$ python -q
>>> import numpy as np
>>> np.set_printoptions(precision=2, suppress=True, linewidth=160, floatmode="fixed")
>>> tidy = lambda a: np.round(a, 2) + 0
>>> feats = np.load("a.npy")
>>> feats
array([[ -6,   5,  -2,  45,   9],
       [ -8,   6,   7,   0,   0],
       [  1,   4,  -4, -40,  -8],
       [  9,   8,   3,  10,   2],
       [  8,   2,   8, -45,  -9],
       [  7,  -7,   9,  15,   3],
       [ -5,  -5,  -9,   5,   1],
       [ -7,  -6,   6, -45,  -9],
       [ -7,  -7,  -4, -15,  -3],
       [  0,  -6,   6,  30,   6],
       [ -5,  -5,   3, -40,  -8]])
>>> # column 3 dominates
>>> left, sigma, Vh = np.linalg.svd(feats, full_matrices=False)
>>> left.shape, sigma.shape, Vh.shape
((11, 5), (5,), (5, 5))
>>> tidy(Vh @ Vh.T)
array([[1.00, 0.00, 0.00, 0.00, 0.00],
       [0.00, 1.00, 0.00, 0.00, 0.00],
       [0.00, 0.00, 1.00, 0.00, 0.00],
       [0.00, 0.00, 0.00, 1.00, 0.00],
       [0.00, 0.00, 0.00, 0.00, 1.00]])
>>> tidy(sigma / sigma[0])
array([1.00, 0.23, 0.18, 0.15, 0.00])
>>> tidy(left.T @ left)
array([[1.00, 0.00, 0.00, 0.00, 0.00],
       [0.00, 1.00, 0.00, 0.00, 0.00],
       [0.00, 0.00, 1.00, 0.00, 0.00],
       [0.00, 0.00, 0.00, 1.00, 0.00],
       [0.00, 0.00, 0.00, 0.00, 1.00]])
>>> (sigma > 1e-8).sum()
np.int64(4)
>>> tidy(np.sqrt((sigma ** 2).sum())), tidy(np.linalg.norm(feats))
(np.float64(111.31), np.float64(111.31))
>>> tidy(left.T @ feats @ Vh.T)
array([[105.84,   0.00,   0.00,   0.00,   0.00],
       [  0.00,  23.90,   0.00,   0.00,   0.00],
       [  0.00,   0.00,  19.53,   0.00,   0.00],
       [  0.00,   0.00,   0.00,  15.35,   0.00],
       [  0.00,   0.00,   0.00,   0.00,   0.00]])
>>> tidy(sigma)
array([105.84,  23.90,  19.53,  15.35,   0.00])
>>> np.linalg.lstsq(feats[:-1].T, feats[-1])[2]
np.int32(4)
>>> np.abs(np.diag(np.linalg.qr(feats)[1])) > 1e-9
array([ True,  True,  True,  True, False])
>>> tidy(np.trace(np.linalg.pinv(feats) @ feats))
np.float64(4.0)
>>> F = np.load("out0.npy")
>>> tidy(F)
array([[-0.11,  0.18,  0.28, -0.51,  1.69, -0.90, -0.61, -0.95],
       [ 0.18, -0.47, -0.57, -0.73,  1.46, -0.81,  1.00,  1.16],
       [ 0.28, -0.57, -0.31,  0.54,  0.55,  0.13, -0.60, -2.03],
       [-0.51, -0.73,  0.54,  1.07,  0.25,  1.55,  1.17, -0.55],
       [ 1.69,  1.46,  0.55,  0.25,  2.16, -0.33,  0.94, -0.27],
       [-0.90, -0.81,  0.13,  1.55, -0.33,  0.28,  1.11, -0.17],
       [-0.61,  1.00, -0.60,  1.17,  0.94,  1.11,  1.81,  0.30],
       [-0.95,  1.16, -2.03, -0.55, -0.27, -0.17,  0.30,  1.58]])
>>> def softmax(z):
...     e = np.exp(z - z.max(axis=-1, keepdims=True))
...     return e / e.sum(axis=-1, keepdims=True)
... 
>>> tidy(softmax(10 * F[2]))
array([0.03, 0.00, 0.00, 0.47, 0.49, 0.01, 0.00, 0.00])
>>> tidy(softmax(F).sum(axis=1))
array([1.00, 1.00, 1.00, 1.00, 1.00, 1.00, 1.00, 1.00])
>>> tidy(softmax(F[2]))
array([0.17, 0.07, 0.09, 0.22, 0.22, 0.14, 0.07, 0.02])
>>> scores = F @ F.T / np.sqrt(8)
>>> softmax(scores).round(6).argmax(axis=1)
array([0, 1, 2, 3, 4, 5, 6, 7])
>>> tidy(softmax(scores)[2] @ F)
array([ 0.09, -0.21, -0.06,  0.46,  0.80,  0.10,  0.02, -1.14])
>>> tidy(np.linalg.det(F))
np.float64(0.0)
>>> A = np.load("data.npy")
>>> A
array([[-2, -4, -6, -2,  4,  2,  0,  2,  4, -2],
       [-1, -2, -3, -1,  2,  1,  0,  1,  2, -1],
       [-1, -2, -3, -1,  2,  1,  0,  1,  2, -1],
       [ 0,  0,  0,  0,  0,  0,  0,  0,  0,  0]])
>>> left, sigma, Vh = np.linalg.svd(A)
>>> V = Vh[:(sigma > 1e-8).sum()]
>>> rng = np.random.default_rng(55)
>>> x = A[2] + 5 * A[0] + rng.integers(2) * np.eye(10)[2]
>>> x
array([-11.00, -22.00, -32.00, -11.00,  22.00,  11.00,   0.00,  11.00,  22.00, -11.00])
>>> tidy(np.linalg.norm(x - V.T @ V @ x))
np.float64(0.81)
>>> tidy(V.T @ V)
array([[ 0.04,  0.08,  0.12,  0.04, -0.08, -0.04,  0.00, -0.04, -0.08,  0.04],
       [ 0.08,  0.15,  0.23,  0.08, -0.15, -0.08,  0.00, -0.08, -0.15,  0.08],
       [ 0.12,  0.23,  0.35,  0.12, -0.23, -0.12,  0.00, -0.12, -0.23,  0.12],
       [ 0.04,  0.08,  0.12,  0.04, -0.08, -0.04,  0.00, -0.04, -0.08,  0.04],
       [-0.08, -0.15, -0.23, -0.08,  0.15,  0.08,  0.00,  0.08,  0.15, -0.08],
       [-0.04, -0.08, -0.12, -0.04,  0.08,  0.04,  0.00,  0.04,  0.08, -0.04],
       [ 0.00,  0.00,  0.00,  0.00,  0.00,  0.00,  0.00,  0.00,  0.00,  0.00],
       [-0.04, -0.08, -0.12, -0.04,  0.08,  0.04,  0.00,  0.04,  0.08, -0.04],
       [-0.08, -0.15, -0.23, -0.08,  0.15,  0.08,  0.00,  0.08,  0.15, -0.08],
       [ 0.04,  0.08,  0.12,  0.04, -0.08, -0.04,  0.00, -0.04, -0.08,  0.04]])
>>> np.allclose(V.T @ V @ x, x)
False
>>> rank = np.linalg.matrix_rank(A)
>>> rank
np.int64(1)
>>> null = np.linalg.svd(A)[2][rank:].T
>>> np.linalg.matrix_rank(A.T @ A), np.linalg.matrix_rank(A @ A.T)
(np.int64(1), np.int64(1))
>>> [int(np.linalg.matrix_rank(A[:i])) for i in range(1, len(A) + 1)]
[1, 1, 1, 1]
>>> np.allclose(A @ null, 0)
True
>>> [int(np.linalg.matrix_rank(np.delete(A, i, axis=0))) for i in range(4)]
[1, 1, 1, 1]
>>> [int(np.linalg.matrix_rank(A[:, :j + 1])) for j in range(10)]
[1, 1, 1, 1, 1, 1, 1, 1, 1, 1]
>>> left, sigma, Vh = np.linalg.svd(A)
>>> tidy(sigma)
array([12.49,  0.00,  0.00,  0.00])
>>> Y = left[:, :1] @ np.diag(sigma[:1]) @ Vh[:1]
>>> np.linalg.matrix_rank(A, rtol=0.05)
np.int64(1)
>>> tidy(np.linalg.norm(A - Y) / np.linalg.norm(A))
np.float64(0.0)
>>> tidy(np.abs(A - Y).max())
np.float64(0.0)
>>> data = np.loadtxt("x.csv", delimiter=",")
>>> data
array([[ 0.21, -2.01,  1.56, -0.01],
       [ 0.14, -3.50,  3.94,  1.12],
       [ 0.40, -3.65,  2.66,  0.13],
       [-0.23,  2.31, -1.58, -0.35],
       [-0.02, -0.10, -0.12,  0.03],
       [ 0.22, -2.86,  2.62,  0.64],
       [ 0.19, -1.29,  0.64,  0.08],
       [ 0.13, -2.79,  3.11,  0.73],
       [-0.04,  0.38, -0.02,  0.16],
       [ 0.48, -1.96, -0.05, -0.41]])
>>> proj = data @ np.linalg.solve(data.T @ data, data.T)
>>> tidy(np.trace(proj))
np.float64(4.0)
>>> tidy(np.linalg.eigvalsh(proj))
array([0.00, 0.00, 0.00, 0.00, 0.00, 0.00, 1.00, 1.00, 1.00, 1.00])
>>> tidy(proj)
array([[ 0.38, -0.06,  0.41,  0.10, -0.08, -0.04, -0.06,  0.13, -0.15, -0.02],
       [-0.06,  0.50,  0.00, -0.17,  0.01,  0.30,  0.06,  0.30,  0.11, -0.15],
       [ 0.41,  0.00,  0.51, -0.01, -0.05,  0.04,  0.01,  0.16, -0.17,  0.14],
       [ 0.10, -0.17, -0.01,  0.35, -0.31, -0.16, -0.14,  0.00,  0.14, -0.17],
       [-0.08,  0.01, -0.05, -0.31,  0.51, -0.01,  0.02, -0.10, -0.35, -0.10],
       [-0.04,  0.30,  0.04, -0.16, -0.01,  0.22,  0.10,  0.16,  0.09,  0.10],
       [-0.06,  0.06,  0.01, -0.14,  0.02,  0.10,  0.11, -0.02,  0.05,  0.25],
       [ 0.13,  0.30,  0.16,  0.00, -0.10,  0.16, -0.02,  0.27,  0.06, -0.15],
       [-0.15,  0.11, -0.17,  0.14, -0.35,  0.09,  0.05,  0.06,  0.38,  0.11],
       [-0.02, -0.15,  0.14, -0.17, -0.10,  0.10,  0.25, -0.15,  0.11,  0.76]])
>>> tidy(proj @ data[:, 2])
array([ 1.56,  3.94,  2.66, -1.58, -0.12,  2.62,  0.64,  3.11, -0.02, -0.05])
>>> tidy(np.diag(proj))
array([0.38, 0.50, 0.51, 0.35, 0.51, 0.22, 0.11, 0.27, 0.38, 0.76])
>>> np.linalg.lstsq(proj[:-1].T, proj[-1])[2]
np.int32(4)
>>> np.unique(proj.round(6), axis=0).shape
(10, 10)
>>> tidy(proj @ np.linalg.pinv(proj) @ proj)
array([[ 0.38, -0.06,  0.41,  0.10, -0.08, -0.04, -0.06,  0.13, -0.15, -0.02],
       [-0.06,  0.50,  0.00, -0.17,  0.01,  0.30,  0.06,  0.30,  0.11, -0.15],
       [ 0.41,  0.00,  0.51, -0.01, -0.05,  0.04,  0.01,  0.16, -0.17,  0.14],
       [ 0.10, -0.17, -0.01,  0.35, -0.31, -0.16, -0.14,  0.00,  0.14, -0.17],
       [-0.08,  0.01, -0.05, -0.31,  0.51, -0.01,  0.02, -0.10, -0.35, -0.10],
       [-0.04,  0.30,  0.04, -0.16, -0.01,  0.22,  0.10,  0.16,  0.09,  0.10],
       [-0.06,  0.06,  0.01, -0.14,  0.02,  0.10,  0.11, -0.02,  0.05,  0.25],
       [ 0.13,  0.30,  0.16,  0.00, -0.10,  0.16, -0.02,  0.27,  0.06, -0.15],
       [-0.15,  0.11, -0.17,  0.14, -0.35,  0.09,  0.05,  0.06,  0.38,  0.11],
       [-0.02, -0.15,  0.14, -0.17, -0.10,  0.10,  0.25, -0.15,  0.11,  0.76]])
>>> np.abs(np.diag(np.linalg.qr(proj)[1])) > 1e-9
array([ True,  True,  True,  True, False, False, False, False, False, False])
>>> np.allclose(proj[:-1].T @ np.linalg.lstsq(proj[:-1].T, proj[-1])[0], proj[-1])
True
